% ipython --no-banner

In [1]: import numpy as np

In [2]: import numpy.linalg as la

In [3]: np.set_printoptions(suppress=True, linewidth=200)

In [4]: def tidy(a):
   ...:     return np.round(a, 1) + 0
   ...: 

In [5]: m1 = np.load("sample10.npy")

In [6]: print(m1)
[[ 0. -1.  1. -1.]
 [ 0.  1.  0.  0.]
 [ 1.  1.  0.  1.]
 [ 3.  3. -3.  4.]]

In [7]: W1 = np.array([[1, 2], [3, 1], [3, 0], [0, 0]])

In [8]: coef = np.array([2, 2])

In [9]: act = np.maximum(m1 @ W1 + coef, 0)

In [10]: (act > 0).mean(axis=0)
Out[10]: array([1., 1.])

In [11]: act
Out[11]: 
array([[ 2.,  1.],
       [ 5.,  3.],
       [ 6.,  5.],
       [ 5., 11.]])

In [12]: la.matrix_rank(act)
Out[12]: np.int64(2)

In [13]: cent = np.array([[-1, 0], [-4, -9]])

In [14]: W1 @ cent
Out[14]: 
array([[ -9, -18],
       [ -7,  -9],
       [ -3,   0],
       [  0,   0]])

In [15]: act @ cent
Out[15]: 
array([[ -6.,  -9.],
       [-17., -27.],
       [-26., -45.],
       [-49., -99.]])

In [16]: A2 = np.array([[1, 1], [1, -1]])

In [17]: rng = np.random.default_rng(494)

In [18]: J = np.kron(A2, np.kron(A2, A2))[rng.permutation(8)][:8]

In [19]: J
Out[19]: 
array([[ 1,  1, -1, -1, -1, -1,  1,  1],
       [ 1,  1,  1,  1, -1, -1, -1, -1],
       [ 1, -1,  1, -1, -1,  1, -1,  1],
       [ 1, -1, -1,  1,  1, -1, -1,  1],
       [ 1, -1,  1, -1,  1, -1,  1, -1],
       [ 1, -1, -1,  1, -1,  1,  1, -1],
       [ 1,  1,  1,  1,  1,  1,  1,  1],
       [ 1,  1, -1, -1,  1,  1, -1, -1]])

In [20]: Q, V = la.qr(J[:, :3])[0], la.qr(J[:, 3:])[0]

In [21]: sigma = la.svd(Q.T @ V, compute_uv=False)

In [22]: (sigma > 0.9).sum()
Out[22]: np.int64(0)

In [23]: tidy(np.degrees(np.arccos(sigma.clip(0, 1))))
Out[23]: array([90., 90., 90.])
